% ipython --no-banner

In [1]: import numpy as np

In [2]: np.set_printoptions(precision=3, suppress=True, linewidth=100)

In [3]: F = np.load("a.npy")

In [4]: F
Out[4]: 
array([[1, 2, 3, 0],
       [0, 2, 2, 3],
       [0, 3, 1, 0],
       [2, 3, 1, 3]])

In [5]: np.poly(F)
Out[5]: array([  1.,  -7.,   2.,   4., -54.])

In [6]: np.linalg.eigvals(F)
Out[6]: array([ 6.791+0.j   ,  1.022+1.813j,  1.022-1.813j, -1.835+0.j   ])

In [7]: round(np.linalg.eigvals(F).sum().real, 3)
Out[7]: np.float64(7.0)

In [8]: x = np.array([0, 0, 1, 3])

In [9]: (F * x).sum(axis=1)
Out[9]: array([ 3, 11,  1, 10])

In [10]: np.sign((F @ x).round(6))
Out[10]: array([1, 1, 1, 1])

In [11]: F @ (2 * x)
Out[11]: array([ 6, 22,  2, 20])

In [12]: round(np.linalg.norm(F, "nuc"), 3)
Out[12]: np.float64(13.236)

In [13]: np.round(np.linalg.norm(F[3], 1), 3), np.round(np.linalg.norm(F[3], np.inf), 3)
Out[13]: (np.float64(9.0), np.float64(3.0))

In [14]: np.linalg.norm(F, axis=1)
Out[14]: array([3.742, 4.123, 3.162, 4.796])

In [15]: np.round(np.linalg.norm(F[3] - F[1]), 3)
Out[15]: np.float64(2.449)

In [16]: np.round(np.linalg.norm(F, 1), 3), round(float(np.linalg.norm(F, np.inf)), 3)
Out[16]: (np.float64(10.0), 9.0)

In [17]: np.linalg.norm(F, axis=1).argmax()
Out[17]: np.int64(3)

In [18]: np.round(np.linalg.norm(F, 2), 3)
Out[18]: np.float64(7.101)

In [19]: np.linalg.norm(F, axis=0)
Out[19]: array([2.236, 5.099, 3.873, 4.243])

In [20]: rng = np.random.default_rng(48)

In [21]: W0 = np.array([[6, 2, 2], [8, 6, 2], [1, 5, 6]]) * (rng.random((3, 3)) < 0.3)

In [22]: W0
Out[22]: 
array([[0, 0, 0],
       [0, 0, 0],
       [0, 0, 0]])

In [23]: u, v = F[2], F[3]

In [24]: u @ v
Out[24]: np.int64(10)

In [25]: pr = (u @ v) / (u @ u) * u

In [26]: (v - pr) @ u
Out[26]: np.float64(0.0)

In [27]: np.linalg.matrix_rank(np.outer(u, v))
Out[27]: np.int64(1)

In [28]: pr
Out[28]: array([0., 3., 1., 0.])

In [29]: Q, evecs = np.linalg.qr(F[:, :2])[0], np.linalg.qr(F[:, 2:])[0]

In [30]: sv = np.linalg.svd(Q.T @ evecs, compute_uv=False)

In [31]: round(float(np.linalg.norm(Q @ Q.T - evecs @ evecs.T, 2)), 3)
Out[31]: 0.976

In [32]: np.degrees(np.arccos(sv.clip(0, 1)))
Out[32]: array([29.685, 77.501])

In [33]: P = np.triu(np.array([[1, 1, 0, 0], [0, 1, 0, 0], [1, 0, 1, 1], [2, 0, 1, 1]]), 1) + np.eye(4)

In [34]: out = P @ F @ np.linalg.inv(P)

In [35]: np.linalg.matrix_rank(out)
Out[35]: np.int64(4)

In [36]: np.poly(out)
Out[36]: array([  1.,  -7.,   2.,   4., -54.])

In [37]: K = np.load("w.npy")

In [38]: K
Out[38]: 
array([[0.02, 2.  , 2.  , 3.  , 3.  , 1.  ],
       [2.  , 0.02, 2.  , 3.  , 1.  , 2.  ],
       [0.  , 1.  , 2.02, 1.  , 2.  , 0.  ],
       [0.  , 3.  , 1.  , 3.02, 0.  , 2.  ],
       [1.  , 1.  , 1.  , 3.  , 1.02, 1.  ],
       [0.  , 2.  , 2.  , 3.  , 3.  , 1.02]])

In [39]: idx = rng.permutation(6)

In [40]: idx
Out[40]: array([4, 0, 3, 5, 2, 1])

In [41]: out = K[idx][:, idx]

In [42]: out
Out[42]: 
array([[1.02, 1.  , 3.  , 1.  , 1.  , 1.  ],
       [3.  , 0.02, 3.  , 1.  , 2.  , 2.  ],
       [0.  , 0.  , 3.02, 2.  , 1.  , 3.  ],
       [3.  , 0.  , 3.  , 1.02, 2.  , 2.  ],
       [2.  , 0.  , 1.  , 0.  , 2.02, 1.  ],
       [1.  , 2.  , 3.  , 2.  , 2.  , 0.02]])

In [43]: np.round(np.linalg.det(out), 3), round(np.linalg.det(K[idx]), 3)
Out[43]: (np.float64(-0.428), np.float64(0.428))

In [44]: W = np.array([[0, 4], [-3, 5], [-4, -4], [-4, 3], [1, -5], [1, 4]])

In [45]: coef = np.array([7, -2])

In [46]: H = np.maximum(out @ W + coef, 0)

In [47]: (H > 0).mean(axis=0)
Out[47]: array([0.167, 0.   ])

In [48]: H
Out[48]: 
array([[0.  , 0.  ],
       [0.  , 0.  ],
       [0.  , 0.  ],
       [0.  , 0.  ],
       [6.02, 0.  ],
       [0.  , 0.  ]])

In [49]: (H > 0).astype(int)
Out[49]: 
array([[0, 0],
       [0, 0],
       [0, 0],
       [0, 0],
       [1, 0],
       [0, 0]])

In [50]: cent = np.array([[5, -6], [7, -7]])

In [51]: (H @ cent).round(6).argmax(axis=1)
Out[51]: array([0, 0, 0, 0, 0, 0])

In [52]: W @ cent
Out[52]: 
array([[ 28, -28],
       [ 20, -17],
       [-48,  52],
       [  1,   3],
       [-30,  29],
       [ 33, -34]])

In [53]: left, sv, Vt = np.linalg.svd(K)

In [54]: np.argmax(sv[:-1] / (sv[1:] + 1e-6)) + 1
Out[54]: np.int64(5)

In [55]: sv
Out[55]: array([10.182,  3.26 ,  2.777,  1.005,  0.512,  0.009])

In [56]: out = left[:, :5] @ np.diag(sv[:5]) @ Vt[:5]

In [57]: round(float(np.linalg.norm(K - out, 2)), 3), round(float(sv[5]), 3)
Out[57]: (0.009, 0.009)

In [58]: round(np.linalg.norm(K - out) / np.linalg.norm(K), 3)
Out[58]: np.float64(0.001)

In [59]: np.linalg.matrix_rank(out)
Out[59]: np.int64(5)

In [60]: data = np.load("case4.npy")

In [61]: data
Out[61]: 
array([[ -8.97 ,  11.19 ,   9.236,  -2.22 ,   5.861],
       [ -4.282,   7.372,   5.678,  -3.09 ,   5.082],
       [ -3.849,   7.003,   5.339,  -3.154,   4.991],
       [ -1.61 ,   5.003,   3.529,  -3.392,   4.42 ],
       [  0.034,   3.332,   2.074,  -3.366,   3.774],
       [  0.356,   2.952,   1.756,  -3.307,   3.587],
       [  0.719,   2.468,   1.363,  -3.187,   3.316],
       [  0.807,   2.335,   1.258,  -3.143,   3.233],
       [  1.137,   1.095,   0.4  ,  -2.232,   2.084],
       [  0.869,   0.745,   0.248,  -1.613,   1.489],
       [  0.699,   0.615,   0.21 ,  -1.314,   1.216],
       [  0.404,   0.416,   0.159,  -0.819,   0.77 ],
       [  0.399,   0.412,   0.158,  -0.811,   0.763],
       [  0.095,  -0.93 ,  -0.605,   0.835,  -0.975],
       [  0.4  ,  -1.443,  -1.002,   1.043,  -1.323],
       [  1.965,  -3.233,  -2.512,   1.268,  -2.164],
       [  3.477,  -4.662,  -3.783,   1.185,  -2.637],
       [  4.284,  -5.38 ,  -4.434,   1.096,  -2.839],
       [ 15.9  , -14.649, -13.131,  -1.251,  -4.555],
       [ 16.326, -14.972, -13.439,  -1.354,  -4.599]])

In [62]: d = np.linalg.norm(data[:, None] - data[None], axis=-1)

In [63]: d.shape
Out[63]: (20, 20)

In [64]: d[:5, :5]
Out[64]: 
array([[ 0.   ,  7.112,  7.783, 11.334, 14.134],
       [ 7.112,  0.   ,  0.672,  4.231,  7.051],
       [ 7.783,  0.672,  0.   ,  3.559,  6.382],
       [11.334,  4.231,  3.559,  0.   ,  2.833],
       [14.134,  7.051,  6.382,  2.833,  0.   ]])

In [65]: np.linalg.matrix_rank(d ** 2)
Out[65]: np.int64(4)

In [66]: np.flatnonzero(d[14] < d.mean() / 2)
Out[66]: array([ 8,  9, 10, 11, 12, 13, 14, 15, 16])

In [67]: (d + 1e9 * np.eye(20)).round(6).argmin(axis=1)
Out[67]: array([ 1,  2,  1,  4,  5,  4,  7,  6,  9, 10,  9, 12, 11, 14, 13, 16, 17, 16, 19, 18])

In [68]: round(np.linalg.norm(data, 2) / np.linalg.norm(data), 3)
Out[68]: np.float64(0.955)

In [69]: np.argsort(-np.linalg.norm(data, axis=0).round(6), kind="stable")[:3]
Out[69]: array([1, 0, 2])

In [70]: [round(float(x), 3) for x in np.linalg.svd(data, compute_uv=False)[:3]]
Out[70]: [46.321, 14.428, 0.0]

In [71]: def softmax(z):
    ...:     e = np.exp(z - z.max(axis=-1, keepdims=True))
    ...:     return e / e.sum(axis=-1, keepdims=True)
    ...: 

In [72]: softmax(data[10])
Out[72]: array([0.23 , 0.212, 0.141, 0.031, 0.386])

In [73]: softmax(data).sum(axis=1)
Out[73]: array([1., 1., 1., 1., 1., 1., 1., 1., 1., 1., 1., 1., 1., 1., 1., 1., 1., 1., 1., 1.])

In [74]: np.round(softmax(10 * data[10]), 3) + 0
Out[74]: array([0.006, 0.002, 0.   , 0.   , 0.992])

In [75]: att = data @ data.T / np.sqrt(5)

In [76]: softmax(att).round(6).argmax(axis=1)
Out[76]: array([ 0,  0,  0,  0,  0,  0,  0,  0,  1,  1,  1,  0,  0, 19, 19, 19, 19, 19, 19, 19])

In [77]: X = np.loadtxt("layer5.csv", delimiter=",")

In [78]: X
Out[78]: 
array([[-1.,  0.,  0.,  0.,  0.],
       [ 0.,  1.,  0.,  0.,  0.],
       [-3.,  0., -1.,  0.,  0.],
       [ 3., -1.,  1.,  0.,  0.],
       [ 0., -2.,  1., -1., -3.]])

In [79]: # triangular: eigenvalues sit on the diagonal

In [80]: P = np.triu(np.array([[-8, 2, 1, -1, -4],
    ...:     [-5, 4, 5, 3, -5],
    ...:     [1, 7, 1, 6, 2],
    ...:     [1, 4, 5, 4, 4],
    ...:     [4, -7, -3, 0, -4]]), 1) + np.eye(5)

In [81]: out = P @ X @ np.linalg.inv(P)

In [82]: np.round(np.linalg.det(out), 3)
Out[82]: np.float64(0.0)

In [83]: np.round(np.poly(out), 3) + 0
Out[83]: array([ 1.,  4.,  2., -4., -3.,  0.])

In [84]: out
Out[84]: 
array([[   -7.,    25.,  -124.,   666., -2307.],
       [   -6.,    20.,  -101.,   545., -1887.],
       [   15.,   -40.,   192., -1019.,  3546.],
       [    3.,   -15.,    77.,  -418.,  1443.],
       [    0.,    -2.,    11.,   -61.,   209.]])

In [85]: idx = data[:, 3] > np.median(data[:, 3])

In [86]: u = data[idx].mean(axis=0) - data[~idx].mean(axis=0)

In [87]: (((data - data.mean(axis=0)) @ u > 0) == idx).mean()
Out[87]: np.float64(0.85)

In [88]: np.argsort(-np.abs(u).round(6), kind="stable")
Out[88]: array([1, 2, 0, 4, 3])

In [89]: u
Out[89]: array([ 5.874, -8.732, -6.926,  2.858, -5.418])

In [90]: left, sv, Vt = np.linalg.svd(X)

In [91]: sv.round(3) + 0
Out[91]: array([4.749, 3.781, 1.034, 0.295, 0.   ])

In [92]: np.argmax(sv[:-1] / (sv[1:] + 1e-6)) + 1
Out[92]: np.int64(4)

In [93]: out = left[:, :4] @ np.diag(sv[:4]) @ Vt[:4]

In [94]: out.round(3) + 0
Out[94]: 
array([[-1.,  0.,  0.,  0.,  0.],
       [ 0.,  1.,  0.,  0.,  0.],
       [-3.,  0., -1.,  0.,  0.],
       [ 3., -1.,  1.,  0.,  0.],
       [ 0., -2.,  1., -1., -3.]])

In [95]: np.linalg.matrix_rank(out)
Out[95]: np.int64(4)

In [96]: (X + X.T) / 2
Out[96]: 
array([[-1. ,  0. , -1.5,  1.5,  0. ],
       [ 0. ,  1. ,  0. , -0.5, -1. ],
       [-1.5,  0. , -1. ,  0.5,  0.5],
       [ 1.5, -0.5,  0.5,  0. , -0.5],
       [ 0. , -1. ,  0.5, -0.5, -3. ]])

In [97]: np.trace(X)
Out[97]: np.float64(-4.0)

In [98]: round(np.linalg.det(X), 3)
Out[98]: np.float64(0.0)

In [99]: left, sv, Vt = np.linalg.svd(X)

In [100]: evecs = Vt[:(sv > 1e-8).sum()]

In [101]: x = X[2] + -1 * X[4] + rng.integers(2) * np.eye(5)[2]

In [102]: x
Out[102]: array([-3.,  2., -2.,  1.,  3.])

In [103]: np.round(evecs.T @ evecs, 3) + 0
Out[103]: 
array([[1. , 0. , 0. , 0. , 0. ],
       [0. , 1. , 0. , 0. , 0. ],
       [0. , 0. , 1. , 0. , 0. ],
       [0. , 0. , 0. , 0.1, 0.3],
       [0. , 0. , 0. , 0.3, 0.9]])

In [104]: out = np.array([[0, 2], [-1, 2]])

In [105]: E = np.tile(out, (2, 2))

In [106]: E
Out[106]: 
array([[ 0,  2,  0,  2],
       [-1,  2, -1,  2],
       [ 0,  2,  0,  2],
       [-1,  2, -1,  2]])

In [107]: # rank 2

In [108]: np.unique(E.round(6), axis=0).shape
Out[108]: (2, 4)

In [109]: np.allclose(E[:-1].T @ np.linalg.lstsq(E[:-1].T, E[-1])[0], E[-1])
Out[109]: True

In [110]: np.linalg.lstsq(E[:-1].T, E[-1])[2]
Out[110]: np.int32(2)

In [111]: np.round(np.linalg.eigvals(E), 3) + 0
Out[111]: array([2.+2.j, 2.-2.j, 0.+0.j, 0.+0.j])

In [112]: np.einsum("ii->", E)
Out[112]: np.int64(4)

In [113]: cent = data[[14, 17]].astype(float)

In [114]: for _ in range(7):
     ...:     idx = np.linalg.norm(data[:, None] - cent, axis=-1).argmin(axis=1)
     ...:     cent = np.array([data[idx == j].mean(axis=0) for j in range(2)])
     ...: 

In [115]: idx
Out[115]: array([0, 0, 0, 0, 0, 0, 0, 0, 0, 0, 0, 0, 0, 0, 0, 0, 1, 1, 1, 1])

In [116]: cent
Out[116]: 
array([[-0.677,  2.458,  1.706, -1.781,  2.258],
       [ 9.997, -9.916, -8.697, -0.081, -3.658]])

In [117]: np.round(softmax(10 * cent[0]), 3) + 0
Out[117]: array([0.   , 0.881, 0.   , 0.   , 0.119])

In [118]: softmax(cent).sum(axis=1)
Out[118]: array([1., 1.])

In [119]: softmax(cent[0] + -2)
Out[119]: array([0.019, 0.426, 0.201, 0.006, 0.349])

In [120]: att = cent @ cent.T / np.sqrt(5)

In [121]: softmax(att).round(6).argmax(axis=1)
Out[121]: array([0, 1])

In [122]: arr = np.load("m.npy")

In [123]: arr
Out[123]: 
array([[ 1., -3.,  0.,  0.,  0.,  0.],
       [-3.,  0., -3.,  0.,  0.,  0.],
       [ 0., -3.,  6., -3.,  0.,  0.],
       [ 0.,  0., -3.,  6., -3.,  0.],
       [ 0.,  0.,  0., -3.,  1., -3.],
       [ 0.,  0.,  0.,  0., -3.,  6.]])

In [124]: w, evecs = np.linalg.eigh(arr)

In [125]: x = np.array([0, 3, 0, 3, 3, 0])

In [126]: x @ arr @ x
Out[126]: np.float64(9.0)

In [127]: (np.sign(evecs[:, -1].round(6)) == np.sign(evecs[0, -1].round(6))).astype(int)
Out[127]: array([1, 0, 1, 0, 1, 0])
